$ python -q
>>> import numpy as np
>>> np.set_printoptions(suppress=True, linewidth=120)
>>> def rnd(a):
...     return np.round(a, 3) + 0
... 
>>> X = np.load("m.npy")
>>> X
array([[-5.424,  5.078,  5.999],
       [-5.409,  3.416,  4.307],
       [-3.661,  2.295,  5.117],
       [-4.183,  5.016,  6.277],
       [-6.163,  4.266,  6.072],
       [-6.583,  0.214, -5.013],
       [-5.458,  3.194,  4.25 ],
       [-6.903,  0.275, -3.809],
       [-4.755,  3.914,  4.487],
       [-5.686, -0.75 , -4.463],
       [-5.681,  5.377,  5.879],
       [-5.097, -0.165, -3.039],
       [-4.38 ,  3.55 ,  4.704],
       [-5.134,  4.671,  8.246],
       [-4.922,  2.208,  6.112],
       [-6.031,  2.061, -3.502],
       [-6.188,  3.249,  5.058],
       [-5.232,  4.597,  5.942],
       [-4.515,  4.235,  5.505],
       [-5.544, -1.77 , -1.662],
       [-5.677,  0.457, -3.96 ],
       [-4.64 , -0.057, -3.844],
       [-6.363,  3.46 ,  7.43 ],
       [-5.696,  3.345,  4.44 ],
       [-5.141,  2.897,  6.933],
       [-5.718, -0.137, -3.057],
       [-5.104,  3.897,  5.714],
       [-5.18 ,  5.779,  5.177],
       [-4.66 ,  3.846,  5.817],
       [-6.393, -2.011, -2.144],
       [-5.573,  4.277,  4.031],
       [-6.638,  4.738,  4.407],
       [-6.207,  3.323,  5.228],
       [-5.039,  0.228, -3.507],
       [-5.66 , -1.338, -2.817],
       [-6.263,  5.269,  4.699],
       [-5.824,  4.671,  5.381],
       [-6.074,  3.495,  5.91 ],
       [-6.787, -1.295, -3.056],
       [-5.263, -1.042, -5.179],
       [-6.582,  4.296,  4.581],
       [-5.733, -0.668, -4.954]])
>>> cent = X[[3, 12]].astype(float)
>>> for _ in range(4):
...     labels = np.linalg.norm(X[:, None] - cent, axis=-1).argmin(axis=1)
...     cent = np.array([X[labels == j].mean(axis=0) for j in range(2)])
... 
>>> labels
array([0, 0, 0, 0, 0, 1, 0, 1, 0, 1, 0, 1, 0, 0, 0, 1, 0, 0, 0, 1, 1, 1, 0, 0, 0, 1, 0, 0, 0, 1, 0, 0, 0, 1, 1, 0, 0,
       0, 1, 1, 0, 1])
>>> np.abs(cent[1] - cent[0]).argmax()
np.int64(2)
>>> rnd(cent[1] - cent[0])
array([-0.361, -4.413, -9.071])
>>> np.bincount(labels)
array([27, 15])
>>> x0 = np.array([-2, 1, 0])
>>> target = X @ x0
>>> rnd(np.linalg.solve(X.T @ X, X.T @ target))
array([-2.,  1.,  0.])
>>> rnd(np.linalg.pinv(X) @ X)
array([[1., 0., 0.],
       [0., 1., 0.],
       [0., 0., 1.]])
>>> rng = np.random.default_rng(115593)
>>> target = target + 0.1 * rng.normal(size=42)
>>> rnd(target)
array([15.958, 14.302,  9.696, 13.267, 16.456, 13.432, 14.189, 14.117, 13.56 , 10.534, 16.736,  9.901, 12.305, 14.816,
       12.047, 14.049, 15.544, 14.959, 13.226,  9.334, 12.016,  9.305, 16.137, 14.754, 13.108, 11.074, 14.066, 16.15 ,
       13.093, 10.823, 15.46 , 17.871, 15.686, 10.361,  9.818, 17.822, 16.166, 15.701, 12.082,  9.499, 17.344, 10.744])
>>> c, *_ = np.linalg.lstsq(X, target)
>>> c.round()
array([-2.,  1., -0.])
>>> rnd(c)
array([-1.993,  1.01 , -0.006])
>>> rnd(np.linalg.norm(target - X @ c))
np.float64(0.586)
>>> dist = np.linalg.norm(X[:, None] - X[None], axis=-1)
>>> dist[41].round(6).argsort(kind="stable")[:4]
array([41,  9, 39,  5])
>>> dist.mean(axis=1).argmax()
np.int64(39)
>>> np.linalg.matrix_rank(dist ** 2)
np.int64(5)
>>> dist.shape
(42, 42)
>>> (dist + 1e9 * np.eye(42)).round(6).argmin(axis=1)
array([10,  6, 12, 18, 37, 41,  1,  5, 12, 41,  0, 33,  8, 22, 24, 20, 32,  0, 28, 29, 33, 33, 24,  1, 14, 11, 28, 10,
       26, 19,  1, 40, 16, 21, 38, 31, 17, 32, 34, 41, 31,  9])
>>> rnd(dist[:5, :5])
array([[0.   , 2.372, 3.41 , 1.273, 1.1  ],
       [2.372, 0.   , 2.229, 2.819, 2.099],
       [3.41 , 2.229, 0.   , 3.004, 3.325],
       [1.273, 2.819, 3.004, 0.   , 2.127],
       [1.1  , 2.099, 3.325, 2.127, 0.   ]])
>>> np.unravel_index(dist.round(6).argmax(), dist.shape)
(np.int64(13), np.int64(39))
>>> gram = np.cov(X, rowvar=False)
>>> np.argwhere(np.triu(np.abs(np.corrcoef(X.T)) > 0.8, 1))
array([[1, 2]])
>>> gram.shape
(3, 3)
>>> np.argsort(-X.std(axis=0).round(6), kind="stable")
array([2, 1, 0])
>>> rnd(gram)
array([[ 0.546,  0.292,  0.816],
       [ 0.292,  5.472,  9.308],
       [ 0.816,  9.308, 20.361]])
>>> rnd(np.polyfit(X[:, 1], X[:, 2], 1))
array([ 1.701, -1.915])
>>> rnd(np.median(X, axis=0))
array([-5.616,  3.334,  4.534])
>>> f = np.array([-8, -1, 5, 5, 4, -9, 5, -1, -3, 1, -7, -4, -8, -6])
>>> F = f[np.abs(np.subtract.outer(np.arange(14), np.arange(14)))]
>>> F
array([[-8, -1,  5,  5,  4, -9,  5, -1, -3,  1, -7, -4, -8, -6],
       [-1, -8, -1,  5,  5,  4, -9,  5, -1, -3,  1, -7, -4, -8],
       [ 5, -1, -8, -1,  5,  5,  4, -9,  5, -1, -3,  1, -7, -4],
       [ 5,  5, -1, -8, -1,  5,  5,  4, -9,  5, -1, -3,  1, -7],
       [ 4,  5,  5, -1, -8, -1,  5,  5,  4, -9,  5, -1, -3,  1],
       [-9,  4,  5,  5, -1, -8, -1,  5,  5,  4, -9,  5, -1, -3],
       [ 5, -9,  4,  5,  5, -1, -8, -1,  5,  5,  4, -9,  5, -1],
       [-1,  5, -9,  4,  5,  5, -1, -8, -1,  5,  5,  4, -9,  5],
       [-3, -1,  5, -9,  4,  5,  5, -1, -8, -1,  5,  5,  4, -9],
       [ 1, -3, -1,  5, -9,  4,  5,  5, -1, -8, -1,  5,  5,  4],
       [-7,  1, -3, -1,  5, -9,  4,  5,  5, -1, -8, -1,  5,  5],
       [-4, -7,  1, -3, -1,  5, -9,  4,  5,  5, -1, -8, -1,  5],
       [-8, -4, -7,  1, -3, -1,  5, -9,  4,  5,  5, -1, -8, -1],
       [-6, -8, -4, -7,  1, -3, -1,  5, -9,  4,  5,  5, -1, -8]])
>>> x0 = np.array([-2, 0, 1, -1, -2, 2, 1, -1, 0, 2, 0, 0, 1, 0])
>>> target = F @ x0
>>> target
array([-10, -30, -13,  21,  -9,   5, -15,  -3,  30,   7, -14,  20,  28,   8])
>>> rnd(np.linalg.solve(F.T, F[2]))
array([0., 0., 1., 0., 0., 0., 0., 0., 0., 0., 0., 0., 0., 0.])
>>> rnd(np.linalg.solve(F, target))
array([-2.,  0.,  1., -1., -2.,  2.,  1., -1.,  0.,  2.,  0.,  0.,  1.,  0.])
>>> labels = rng.permutation(14)
>>> labels
array([ 3,  6, 11,  5,  1, 13,  9, 10,  0,  8,  2, 12,  7,  4])
>>> other = F[labels][:, labels]
>>> np.diag(other)
array([-8, -8, -8, -8, -8, -8, -8, -8, -8, -8, -8, -8, -8, -8])
>>> np.trace(other)
np.int64(-112)
>>> np.allclose(other, F)
False
>>> K = np.array([[-2, 4, -4, 3, 4, 0, -3],
...     [4, 2, 5, 0, -3, 1, 1],
...     [-4, 5, 2, -1, 1, -1, 1],
...     [3, 0, -1, -4, 4, -2, -3],
...     [4, -3, 1, 4, 6, -1, 6],
...     [0, 1, -1, -2, -1, -6, 0],
...     [-3, 1, 1, -3, 6, 0, 2]])
>>> other = K[0, 0] * K[1:] - np.outer(K[1:, 0], K[0])
>>> other
array([[  0, -20,   6, -12, -10,  -2,  10],
       [  0,   6, -20,  14,  14,   2, -14],
       [  0, -12,  14,  -1, -20,   4,  15],
       [  0, -10,  14, -20, -28,   2,   0],
       [  0,  -2,   2,   4,   2,  12,   0],
       [  0,  10, -14,  15,   0,   0, -13]])
>>> np.flatnonzero(~other.round(6).any(axis=1))
array([], dtype=int64)
>>> feats = np.load("out16.npy")
>>> feats
array([[ 0.2  , -2.2  , -1.3  , -0.4  , -0.7  , -0.5  , -1.7  ,  0.8  ,  0.3  ,  0.8  , -1.6  ],
       [ 1.593, -0.038, -2.064,  0.306,  0.233,  1.925,  0.34 , -0.603, -0.621, -1.049, -0.599],
       [-1.5  , -0.6  , -0.2  ,  1.1  ,  0.3  ,  1.4  ,  0.2  , -0.1  ,  1.1  , -0.4  , -0.6  ],
       [-1.3  , -0.2  , -0.3  ,  0.1  ,  0.9  ,  1.   ,  0.4  , -0.6  ,  0.1  ,  0.3  ,  0.6  ],
       [ 1.   , -0.1  , -2.1  ,  0.4  ,  0.4  ,  1.3  ,  0.5  , -0.3  , -0.4  , -0.9  , -0.3  ]])
>>> other = feats + rng.integers(-2, 3, (5, 4)) @ rng.integers(-2, 3, (4, 11))
>>> rnd(other)
array([[-1.8  ,  8.8  ,  8.7  , -6.4  ,  3.3  , -3.5  , -9.7  , -0.2  ,  5.3  , -1.2  , -1.6  ],
       [ 1.593, -7.038, -6.064,  4.306, -0.767,  0.925,  4.34 ,  0.397, -4.621,  0.951, -0.599],
       [-0.5  , -7.6  , -5.2  ,  4.1  , -1.7  ,  4.4  ,  7.2  , -1.1  , -2.9  ,  0.6  , -0.6  ],
       [ 0.7  , -1.2  , -4.3  ,  1.1  , -1.1  ,  1.   , -0.6  ,  2.4  ,  2.1  ,  0.3  ,  1.6  ],
       [ 6.   , -5.1  , -7.1  , -0.6  , -2.6  ,  6.3  ,  9.5  ,  0.7  ,  0.6  , -1.9  ,  3.7  ]])
>>> np.abs(other - feats).sum(axis=1)
array([52., 28., 34., 17., 40.])
>>> rnd(np.linalg.svd(other - feats, compute_uv=False))
array([27.72 , 10.025,  6.297,  2.536,  0.   ])
>>> np.linalg.matrix_rank(other - feats, tol=1e-8)
np.int64(4)
>>> data = np.array([[-2, 3, -3, -2, -3, 2, 0],
...     [-3, -2, 0, 2, 2, 2, -2],
...     [-1, -1, -2, 1, 1, 1, 1],
...     [2, 2, 0, 2, -2, -1, -2],
...     [1, -2, 0, 0, 2, -2, 0],
...     [1, 0, 1, -1, 2, -3, 0],
...     [3, 3, -1, 1, -1, 0, 0],
...     [0, -1, 1, 2, -2, 1, 2],
...     [3, -2, 2, 1, 3, 1, -3],
...     [-2, 1, 2, 3, 0, -2, 1],
...     [-3, 3, -3, 3, 0, 3, -1],
...     [0, 2, -3, 0, -2, -1, 2],
...     [1, 3, 1, 1, -1, -1, -1],
...     [3, -2, -1, -1, -1, 2, 1]])
>>> data[7] = data[9]
>>> data
array([[-2,  3, -3, -2, -3,  2,  0],
       [-3, -2,  0,  2,  2,  2, -2],
       [-1, -1, -2,  1,  1,  1,  1],
       [ 2,  2,  0,  2, -2, -1, -2],
       [ 1, -2,  0,  0,  2, -2,  0],
       [ 1,  0,  1, -1,  2, -3,  0],
       [ 3,  3, -1,  1, -1,  0,  0],
       [-2,  1,  2,  3,  0, -2,  1],
       [ 3, -2,  2,  1,  3,  1, -3],
       [-2,  1,  2,  3,  0, -2,  1],
       [-3,  3, -3,  3,  0,  3, -1],
       [ 0,  2, -3,  0, -2, -1,  2],
       [ 1,  3,  1,  1, -1, -1, -1],
       [ 3, -2, -1, -1, -1,  2,  1]])
>>> other = np.array([[2, 3], [0, 2], [4, 2], [1, 3], [0, 3], [2, 4], [4, 5]])
>>> data @ other
array([[-14, -13],
       [ -8,  -3],
       [ -3,   6],
       [ -4,  -4],
       [ -2,  -3],
       [ -1,  -4],
       [  3,  13],
       [  7,   6],
       [  5,  10],
       [  7,   6],
       [-13,   7],
       [ -6,  -2],
       [  1,   2],
       [  9,  10]])
>>> np.vstack([data, other.T]).shape
(16, 7)
>>> np.einsum("ij,ij->i", data, data)
array([39, 29, 10, 21, 13, 16, 21, 23, 37, 23, 46, 22, 15, 21])
>>> np.einsum("ik,kj->ij", data, other)
array([[-14, -13],
       [ -8,  -3],
       [ -3,   6],
       [ -4,  -4],
       [ -2,  -3],
       [ -1,  -4],
       [  3,  13],
       [  7,   6],
       [  5,  10],
       [  7,   6],
       [-13,   7],
       [ -6,  -2],
       [  1,   2],
       [  9,  10]])
>>> np.linalg.matrix_rank(data @ other)
np.int64(2)
>>> other.T @ data.T
array([[-14,  -8,  -3,  -4,  -2,  -1,   3,   7,   5,   7, -13,  -6,   1,   9],
       [-13,  -3,   6,  -4,  -3,  -4,  13,   6,  10,   6,   7,  -2,   2,  10]])
